% python3 -q
>>> import numpy as np
>>> import numpy.linalg as la
>>> np.set_printoptions(precision=1, suppress=True, linewidth=100)
>>> cent = 5 * np.array([[1.2, -0.3, -1.5], [-0.1, -0.3, 0.6], [-0.6, -0.3, -0.4]])
>>> rng = np.random.default_rng(526)
>>> lab = rng.integers(0, 3, 10)
>>> E = cent[lab] + rng.normal(size=(10, 3))
>>> E
array([[-0.5, -2. ,  3.9],
       [-0.8, -1.9,  2.5],
       [ 4.9, -1.4, -7.2],
       [ 4.8, -0.2, -6.2],
       [ 6.5, -1.3, -6.8],
       [ 6.3, -3.5, -8.3],
       [-1.7, -2.1,  3.5],
       [-2.7, -0.4, -1.8],
       [-3.2, -2.4, -3. ],
       [-1.8, -1.8,  2.7]])
>>> Xs = E - E.mean(axis=0)
>>> evecs = la.svd(Xs)[2][:1]
>>> out = Xs - Xs @ evecs.T @ evecs
>>> np.round(np.diag(evecs.T @ evecs), 1) + 0
array([0.4, 0. , 0.6])
>>> out.std(axis=0)
array([1.5, 0.9, 1.1])
>>> (Xs @ evecs.T).std(axis=0)
array([5.7])
>>> q, R = la.qr(E)
>>> q @ R
array([[-0.5, -2. ,  3.9],
       [-0.8, -1.9,  2.5],
       [ 4.9, -1.4, -7.2],
       [ 4.8, -0.2, -6.2],
       [ 6.5, -1.3, -6.8],
       [ 6.3, -3.5, -8.3],
       [-1.7, -2.1,  3.5],
       [-2.7, -0.4, -1.8],
       [-3.2, -2.4, -3. ],
       [-1.8, -1.8,  2.7]])
>>> np.abs(np.diag(R))
array([12.4,  5.9,  9.1])
>>> np.round(q.T @ q, 1) + 0
array([[1., 0., 0.],
       [0., 1., 0.],
       [0., 0., 1.]])
>>> q.round(1) + 0
array([[ 0. , -0.3,  0.4],
       [-0.1, -0.3,  0.3],
       [ 0.4, -0.1, -0.2],
       [ 0.4,  0.1, -0.1],
       [ 0.5, -0.1,  0. ],
       [ 0.5, -0.5, -0.1],
       [-0.1, -0.4,  0.3],
       [-0.2, -0.1, -0.5],
       [-0.3, -0.5, -0.6],
       [-0.1, -0.4,  0.2]])
>>> round(float(abs(R[0, 0])), 1), np.round(la.norm(E[:, 0]), 1)
(12.4, np.float64(12.4))
>>> R
array([[ 12.4,  -1.6, -13.1],
       [  0. ,   5.9,   2. ],
       [  0. ,   0. ,   9.1]])
>>> out = E / la.norm(E, axis=1, keepdims=True)
>>> C2 = out @ out.T
>>> round(np.degrees(np.arccos(np.clip(C2[7, 4], -1, 1))), 1)
np.float64(98.5)
>>> np.argwhere(np.triu(np.abs(C2) > 0.95, 1))
array([[0, 1],
       [0, 6],
       [1, 6],
       [1, 9],
       [2, 3],
       [2, 4],
       [2, 5],
       [3, 4],
       [3, 5],
       [4, 5],
       [6, 9]])
>>> C2.round(1) + 0
array([[ 1. ,  1. , -0.7, -0.8, -0.7, -0.6,  1. , -0.3, -0.2,  0.9],
       [ 1. ,  1. , -0.7, -0.7, -0.6, -0.5,  1. , -0.1,  0. ,  1. ],
       [-0.7, -0.7,  1. ,  1. ,  1. ,  1. , -0.8,  0. ,  0.2, -0.8],
       [-0.8, -0.7,  1. ,  1. ,  1. ,  1. , -0.9, -0.1,  0.1, -0.9],
       [-0.7, -0.6,  1. ,  1. ,  1. ,  1. , -0.8, -0.1,  0. , -0.8],
       [-0.6, -0.5,  1. ,  1. ,  1. ,  1. , -0.7,  0. ,  0.2, -0.7],
       [ 1. ,  1. , -0.8, -0.9, -0.8, -0.7,  1. , -0.1,  0. ,  1. ],
       [-0.3, -0.1,  0. , -0.1, -0.1,  0. , -0.1,  1. ,  0.9,  0.1],
       [-0.2,  0. ,  0.2,  0.1,  0. ,  0.2,  0. ,  0.9,  1. ,  0.1],
       [ 0.9,  1. , -0.8, -0.9, -0.8, -0.7,  1. ,  0.1,  0.1,  1. ]])
>>> (np.abs(C2) > 0.9).astype(int)
array([[1, 1, 0, 0, 0, 0, 1, 0, 0, 1],
       [1, 1, 0, 0, 0, 0, 1, 0, 0, 1],
       [0, 0, 1, 1, 1, 1, 0, 0, 0, 0],
       [0, 0, 1, 1, 1, 1, 0, 0, 0, 0],
       [0, 0, 1, 1, 1, 1, 0, 0, 0, 0],
       [0, 0, 1, 1, 1, 1, 0, 0, 0, 0],
       [1, 1, 0, 0, 0, 0, 1, 0, 0, 1],
       [0, 0, 0, 0, 0, 0, 0, 1, 1, 0],
       [0, 0, 0, 0, 0, 0, 0, 1, 1, 0],
       [1, 1, 0, 0, 0, 0, 1, 0, 0, 1]])
>>> x0 = np.array([1, 0, 1])
>>> y = E @ x0
>>> coef, lr = np.zeros(3), 1 / la.norm(E, 2) ** 2
>>> for i in range(12):
...     coef -= lr * E.T @ (E @ coef - y)
...     if i % 2 == 0: print(i, round(la.norm(E @ coef - y), 1))
... 
0 7.5
2 6.2
4 5.1
6 4.2
8 3.4
10 2.8
>>> coef
array([0.7, 0.1, 0.7])
>>> lab = E[:, 0] > np.median(E[:, 0])
>>> f = E[lab].mean(axis=0) - E[~lab].mean(axis=0)
>>> ((E - E.mean(axis=0)) @ f > 0).astype(int)
array([0, 0, 1, 1, 1, 1, 0, 0, 0, 0])
>>> lab.astype(int)
array([1, 0, 1, 1, 1, 1, 0, 0, 0, 0])
>>> (((E - E.mean(axis=0)) @ f > 0) == lab).mean()
np.float64(0.9)
>>> m1 = np.load("m.npy")
>>> m1
array([[-1,  0,  0],
       [-1, -1,  0],
       [ 1,  0,  3]])
>>> proj = np.triu(np.array([[0, 0, 1], [3, 1, 0], [1, 0, 1]]), 1) + np.eye(3)
>>> out = proj @ m1 @ la.inv(proj)
>>> proj @ m1 - m1 @ proj
array([[ 1.,  0.,  4.],
       [ 0.,  0.,  1.],
       [ 0.,  0., -1.]])
>>> out
array([[ 0.,  0.,  3.],
       [-1., -1.,  1.],
       [ 1.,  0.,  2.]])
>>> np.poly(out)
array([ 1., -1., -5., -3.])
>>> blk = np.stack([m1, 5 * m1, m1[::-1]])
>>> la.matrix_rank(blk.reshape(3, -1))
np.int64(2)
>>> la.matrix_rank(blk)
array([3, 3, 3])
>>> la.norm(blk, axis=(1, 2))
array([ 3.6, 18. ,  3.6])
>>> np.einsum("bij,cij->bc", blk, blk)
array([[ 13,  65,   0],
       [ 65, 325,   0],
       [  0,   0,  13]])
>>> la.det(blk)
array([  3., 375.,  -3.])
>>> blk.sum(axis=0)
array([[-5,  0,  3],
       [-7, -7,  0],
       [ 5,  0, 18]])
>>> blk.shape
(3, 3, 3)
>>> np.sort(la.eigvals(m1))
array([-1., -1.,  3.])
>>> [int(la.matrix_rank(la.matrix_power(m1, p))) for p in range(1, 4)]
[3, 3, 3]
>>> la.matrix_rank(m1 - m1[0, 0] * np.eye(3))
np.int64(2)
>>> feats = np.array([[8, -5, 4, 6], [0, 3, -4, -9], [-2, -8, 3, -3]])
>>> feats[-1] = feats[0] + 4 * feats[1]
>>> feats
array([[  8,  -5,   4,   6],
       [  0,   3,  -4,  -9],
       [  8,   7, -12, -30]])
>>> rk = la.matrix_rank(feats)
>>> rk
np.int64(2)
>>> N = la.svd(feats)[2][rk:].T
>>> la.matrix_rank(feats.T @ feats), la.matrix_rank(feats @ feats.T)
(np.int64(2), np.int64(2))
>>> [int(la.matrix_rank(np.delete(feats, i, axis=0))) for i in range(3)]
[2, 2, 2]
>>> N @ N.T
array([[ 0.1,  0.3, -0.1,  0.1],
       [ 0.3,  0.8,  0.1,  0.2],
       [-0.1,  0.1,  0.8, -0.3],
       [ 0.1,  0.2, -0.3,  0.2]])
>>> left, sigma, vt = la.svd(feats)
>>> evecs = vt[:(sigma > 1e-8).sum()]
>>> x0 = feats[1] + 2 * feats[2] + rng.integers(2) * np.eye(4)[2]
>>> x0
array([ 16.,  17., -28., -69.])
>>> np.allclose(evecs.T @ evecs @ x0, x0)
True
>>> la.matrix_rank(np.vstack([feats, x0]))
np.int64(2)
>>> F = np.array([[1, 2, 3],
...     [0, 2, 3],
...     [0, 2, 3],
...     [0, 2, 3],
...     [10, 2, 3],
...     [0, 2, 3],
...     [16, 2, 3],
...     [1, 2, 3],
...     [16, 2, 3],
...     [1, 2, 3],
...     [16, 2, 3],
...     [13, 2, 3],
...     [7, 2, 3],
...     [16, 2, 3],
...     [13, 2, 3]])
>>> round(float(la.norm(F, 2) / la.norm(F)), 1)
1.0
>>> la.cond(F) > 100
np.True_
>>> left, sigma, vt = la.svd(F)
>>> evecs = vt[:(sigma > 1e-8).sum()]
>>> x0 = F[8] + 5 * F[10] + rng.integers(2) * np.eye(3)[1]
>>> x0
array([96., 13., 18.])
>>> np.allclose(evecs.T @ evecs @ x0, x0)
False
>>> np.round(evecs.T @ evecs, 1) + 0
array([[1. , 0. , 0. ],
       [0. , 0.3, 0.5],
       [0. , 0.5, 0.7]])
>>> X = np.loadtxt("x.csv", delimiter=",")
>>> X.round(1) + 0
array([[ 0. , 14.7, -2.8],
       [-0.8, 14.7, -5.7],
       [ 0. , 14.7, -3.5],
       [-1.1, 14.7, -4.1],
       [-2.6, 13.7, -3.2],
       [-0.5, 13.9, -4. ],
       [-0.3, 14. , -6.8],
       [ 0.9, 13.9, -5.1],
       [ 0.6, 15.4, -3.6],
       [-0.6, 15.9, -3.6],
       [ 2. , 14.9, -6.8],
       [-0.3, 16.5, -5.3],
       [-2.1, 15.8, -5.2],
       [ 0.5, 14.8, -5.3],
       [ 0.9, 13.2, -2.8],
       [ 0.9, 15.8, -5. ],
       [-0.5, 13.7, -5.7],
       [-0.2, 14.8, -4.2],
       [ 0.3, 16.9, -3.5],
       [-1. , 13.9, -5.6],
       [-0.3, 14.3, -5.3],
       [-0.8, 15.7, -4.7],
       [-1.1, 15.1, -5.3]])
>>> d = la.norm(X[:, None] - X[None], axis=-1)
>>> d.mean(axis=1).argmax()
np.int64(10)
>>> d[4]
array([2.8, 3.2, 2.8, 2. , 0. , 2.3, 4.3, 4. , 3.6, 3. , 6. , 4.2, 2.9, 3.9, 3.5, 4.4, 3.3, 2.8,
       4.3, 2.9, 3.2, 3.1, 3. ])
>>> d[:5, :5]
array([[0. , 3. , 0.7, 1.7, 2.8],
       [3. , 0. , 2.3, 1.6, 3.2],
       [0.7, 2.3, 0. , 1.3, 2.8],
       [1.7, 1.6, 1.3, 0. , 2. ],
       [2.8, 3.2, 2.8, 2. , 0. ]])
>>> M = np.array([[-9, -3, 7], [0, 7, -4], [0, 0, -7]])
>>> x0 = np.array([3, -7, -7])
>>> M @ np.ones(3)
array([-5.,  3., -7.])
>>> M @ (2 * x0)
array([-110,  -42,   98])
>>> np.einsum("ij,j->i", M, x0)
array([-55, -21,  49])
>>> np.sign((M @ x0).round(6))
array([-1, -1,  1])
>>> (M @ x0).argmax()
np.int64(2)
>>> out = np.array([[-0.7], [1.0], [0.3]])
>>> cent = np.array([[-0.8, -0.4, 0.9]])
>>> W0 = out @ cent
>>> W0
array([[ 0.6,  0.3, -0.6],
       [-0.8, -0.4,  0.9],
       [-0.2, -0.1,  0.3]])
>>> left, sigma, vt = la.svd(W0)
>>> sigma.round(1) + 0
array([1.6, 0. , 0. ])
>>> out = left[:, :1] @ np.diag(sigma[:1]) @ vt[:1]
>>> la.matrix_rank(W0, rtol=0.05)
np.int64(1)
>>> round(la.norm(W0 - out) / la.norm(W0), 1)
np.float64(0.0)
